% python3 -q
>>> import numpy as np
>>> from numpy import linalg as LA
>>> np.set_printoptions(suppress=True, linewidth=100)
>>> def rnd(a):
...     return np.round(a, 2) + 0
... 
>>> J = np.array([[0.82, 19.52, -16.08],
...     [-1.27, 12.05, -9.27],
...     [-1.3, 11.89, -9.12],
...     [-1.36, 11.58, -8.84],
...     [-1.75, 9.34, -6.87],
...     [-1.97, 4.95, -3.13],
...     [-1.41, 2.14, -1.01],
...     [-0.67, 0.76, -0.2],
...     [0.14, -0.15, -0.01],
...     [0.35, -0.43, -0.11],
...     [-0.45, -1.21, -0.28],
...     [-0.57, -1.27, -0.27],
...     [-1.99, -2.0, 0.0],
...     [-3.5, -2.75, 0.43],
...     [-6.41, -4.26, 1.49],
...     [-18.58, -11.15, 7.25]])
>>> J
array([[  0.82,  19.52, -16.08],
       [ -1.27,  12.05,  -9.27],
       [ -1.3 ,  11.89,  -9.12],
       [ -1.36,  11.58,  -8.84],
       [ -1.75,   9.34,  -6.87],
       [ -1.97,   4.95,  -3.13],
       [ -1.41,   2.14,  -1.01],
       [ -0.67,   0.76,  -0.2 ],
       [  0.14,  -0.15,  -0.01],
       [  0.35,  -0.43,  -0.11],
       [ -0.45,  -1.21,  -0.28],
       [ -0.57,  -1.27,  -0.27],
       [ -1.99,  -2.  ,   0.  ],
       [ -3.5 ,  -2.75,   0.43],
       [ -6.41,  -4.26,   1.49],
       [-18.58, -11.15,   7.25]])
>>> gram = np.cov(J, rowvar=False)
>>> np.argwhere(np.triu(np.abs(np.corrcoef(J.T)) > 0.8, 1))
array([[1, 2]])
>>> rnd(J.std(axis=0))
array([4.46, 7.61, 5.51])
>>> gram.shape
(3, 3)
>>> rnd(np.polyfit(J[:, 1], J[:, 2], 1))
array([-0.72, -0.68])
>>> z = J[:, 0] > np.median(J[:, 0])
>>> r0 = J[z].mean(axis=0) - J[~z].mean(axis=0)
>>> z.astype(int)
array([1, 1, 1, 0, 0, 0, 0, 1, 1, 1, 1, 1, 0, 0, 0, 0])
>>> ((J - J.mean(axis=0)) @ r0 > 0).astype(int)
array([1, 1, 1, 1, 1, 1, 0, 0, 0, 0, 0, 0, 0, 0, 0, 0])
>>> rnd(r0)
array([ 4.25,  4.16, -3.08])
>>> Xc = (J - J.mean(axis=0)) / J.std(axis=0)
>>> rnd(Xc.std(axis=0))
array([1., 1., 1.])
>>> np.argwhere(np.abs(Xc) > 2)
array([[ 0,  1],
       [ 0,  2],
       [15,  0]])
>>> c = LA.lstsq(np.delete(Xc, 0, axis=1), Xc[:, 0])[0]
>>> np.abs(c).argmax()
np.int64(0)
>>> hat = J @ LA.solve(J.T @ J, J.T)
>>> rnd(LA.eigvalsh(hat))
array([0., 0., 0., 0., 0., 0., 0., 0., 0., 0., 0., 0., 0., 1., 1., 1.])
>>> rnd(hat @ J[:, 2])
array([-16.08,  -9.27,  -9.12,  -8.84,  -6.87,  -3.13,  -1.01,  -0.2 ,  -0.01,  -0.11,  -0.28,
        -0.27,   0.  ,   0.43,   1.49,   7.25])
>>> Xc = J - J.mean(axis=0)
>>> vecs = LA.svd(Xc)[2][:2]
>>> Y = Xc - Xc @ vecs.T @ vecs
>>> LA.norm(Y, axis=1).round(6).argmax()
np.int64(0)
>>> rnd(np.cov(Xc @ vecs.T, rowvar=False))
array([[101.75,   0.  ],
       [  0.  ,  13.29]])
>>> rng = np.random.default_rng(451936)
>>> E = np.eye(4, dtype=int)[rng.permutation(4)] * np.array([-1, 3, 2, -2])
>>> E
array([[ 0,  0,  2,  0],
       [ 0,  3,  0,  0],
       [-1,  0,  0,  0],
       [ 0,  0,  0, -2]])
>>> # splits into 3 blocks
>>> hat = np.triu(np.array([[0, 1, -1, -1], [1, -1, 1, -1], [1, -2, -3, -2], [1, -1, -3, -1]]), 1) + np.eye(4)
>>> Y = hat @ E @ LA.inv(hat)
>>> hat @ E - E @ hat
array([[ 1.,  3.,  0.,  6.],
       [-1.,  0., -3.,  5.],
       [ 0.,  1., -1.,  3.],
       [ 0.,  0.,  0.,  0.]])
>>> rnd(LA.det(Y))
np.float64(-12.0)
>>> rnd(np.poly(Y))
array([  1.,  -1.,  -4.,  -2., -12.])
>>> LA.matrix_rank(Y)
np.int64(4)
>>> rnd(LA.pinv(E))
array([[ 0.  ,  0.  , -1.  ,  0.  ],
       [ 0.  ,  0.33,  0.  ,  0.  ],
       [ 0.5 ,  0.  ,  0.  ,  0.  ],
       [ 0.  ,  0.  ,  0.  , -0.5 ]])
>>> E @ E.T
array([[4, 0, 0, 0],
       [0, 9, 0, 0],
       [0, 0, 1, 0],
       [0, 0, 0, 4]])
>>> Q, vecs = LA.qr(E[:, :2])[0], LA.qr(E[:, 2:])[0]
>>> sigma = LA.svd(Q.T @ vecs, compute_uv=False)
>>> sigma
array([0., 0.])
>>> np.degrees(np.arccos(sigma.clip(0, 1)))
array([90., 90.])
>>> rnd(LA.norm(Q @ Q.T - vecs @ vecs.T, 2))
np.float64(1.0)
>>> F = np.array([[-1.3, 0.3, 0.8],
...     [0.8, 0.2, 0.1],
...     [0.7, -1.8, 0.9],
...     [-1.7, -1.0, 0.3]])
>>> F
array([[-1.3,  0.3,  0.8],
       [ 0.8,  0.2,  0.1],
       [ 0.7, -1.8,  0.9],
       [-1.7, -1. ,  0.3]])
>>> x = np.array([-1, -1, 0])
>>> target = F @ x
>>> c, lr = np.zeros(3), 1 / LA.norm(F, 2) ** 2
>>> for i in range(250):
...     c -= lr * F.T @ (F @ c - target)
...     if i % 50 == 0: print(i, round(LA.norm(F @ c - target), 2))
... 
0 0.42
50 0.0
100 0.0
150 0.0
200 0.0
>>> rnd(c)
array([-1., -1.,  0.])
>>> rnd(LA.cond(F))
np.float64(2.97)
>>> T = np.stack([F, -1 * F, F[::-1]])
>>> T.sum(axis=0)
array([[-1.7, -1. ,  0.3],
       [ 0.7, -1.8,  0.9],
       [ 0.8,  0.2,  0.1],
       [-1.3,  0.3,  0.8]])
>>> Y = J / np.sqrt((J ** 2).mean(axis=1, keepdims=True))
>>> rnd(LA.norm(Y, axis=1))
array([1.73, 1.73, 1.73, 1.73, 1.73, 1.73, 1.73, 1.73, 1.73, 1.73, 1.73, 1.73, 1.73, 1.73, 1.73,
       1.73])
>>> mat = np.load("arr.npy")
>>> mat
array([[ 2.09,  0.44, -0.2 ,  0.21,  0.62, -0.57],
       [ 0.44,  1.19, -0.12,  0.  ,  0.34, -0.15],
       [-0.2 , -0.12,  1.19,  0.29, -0.41, -0.19],
       [ 0.21,  0.  ,  0.29,  1.73, -0.52, -0.73],
       [ 0.62,  0.34, -0.41, -0.52,  1.94,  0.25],
       [-0.57, -0.15, -0.19, -0.73,  0.25,  1.86]])
>>> # equal to its transpose
>>> hat = F @ LA.solve(F.T @ F, F.T)
>>> rnd(hat)
array([[ 0.99,  0.09, -0.01,  0.04],
       [ 0.09,  0.22,  0.14, -0.38],
       [-0.01,  0.14,  0.98,  0.07],
       [ 0.04, -0.38,  0.07,  0.82]])
>>> rnd(hat @ F[:, 1])
array([ 0.3,  0.2, -1.8, -1. ])
>>> LA.matrix_rank(np.eye(4) - hat)
np.int64(1)
>>> rnd((np.eye(4) - hat) @ F)
array([[0., 0., 0.],
       [0., 0., 0.],
       [0., 0., 0.],
       [0., 0., 0.]])
>>> np.allclose(hat @ hat, hat)
True
>>> U, sigma, Vh = LA.svd(hat)
>>> rnd(sigma)
array([1., 1., 1., 0.])
>>> Y = U[:, :3] @ np.diag(sigma[:3]) @ Vh[:3]
>>> rnd(LA.norm(hat - Y) / LA.norm(hat))
np.float64(0.0)
>>> rnd(LA.norm(hat - Y, 2)), rnd(sigma[3])
(np.float64(0.0), np.float64(0.0))
>>> rnd(np.abs(hat - Y).max())
np.float64(0.0)
>>> LA.matrix_rank(Y)
np.int64(3)
>>> x = np.array([2, -1, 3, 1, 3, -1])
>>> target = mat @ x
>>> c, lr = np.zeros(6), 1 / LA.norm(mat, 2) ** 2
>>> for i in range(10):
...     c -= lr * mat.T @ (mat @ c - target)
...     if i % 2 == 0: print(i, round(LA.norm(mat @ c - target), 2))
... 
0 3.79
2 3.0
4 2.38
6 1.88
8 1.49
>>> rnd(LA.cond(mat))
np.float64(3.03)
>>> rnd(c)
array([ 1.96, -0.44,  2.  ,  0.87,  2.34, -1.06])
>>> Y = np.array([[1, -1, 0],
...     [0, -1, -1],
...     [3, 2, 3],
...     [3, -3, 2],
...     [-1, 1, -3],
...     [2, -1, 3]])
>>> LA.matrix_rank(np.vstack([mat, Y.T]))
np.int64(6)
>>> Y @ mat
Traceback (most recent call last):
  File "<python-input-82>", line 1, in <module>
    Y @ mat
    ~~^~~~~
ValueError: matmul: Input operand 1 has a mismatch in its core dimension 0, with gufunc signature (n?,k),(k,m?)->(n?,m?) (size 6 is different from 3)
>>> np.vstack([mat, Y.T]).shape
(9, 6)
>>> T = np.stack([mat, -1 * mat, mat[::-1]])
>>> rnd(np.einsum("bij,cij->bc", T, T))
array([[ 22.  , -22.  ,   0.46],
       [-22.  ,  22.  ,  -0.46],
       [  0.46,  -0.46,  22.  ]])
>>> T.sum(axis=0)
array([[-0.57, -0.15, -0.19, -0.73,  0.25,  1.86],
       [ 0.62,  0.34, -0.41, -0.52,  1.94,  0.25],
       [ 0.21,  0.  ,  0.29,  1.73, -0.52, -0.73],
       [-0.2 , -0.12,  1.19,  0.29, -0.41, -0.19],
       [ 0.44,  1.19, -0.12,  0.  ,  0.34, -0.15],
       [ 2.09,  0.44, -0.2 ,  0.21,  0.62, -0.57]])
>>> LA.matrix_rank(T)
array([6, 6, 6])
>>> rnd(LA.det(T))
array([ 8.99,  8.99, -8.99])
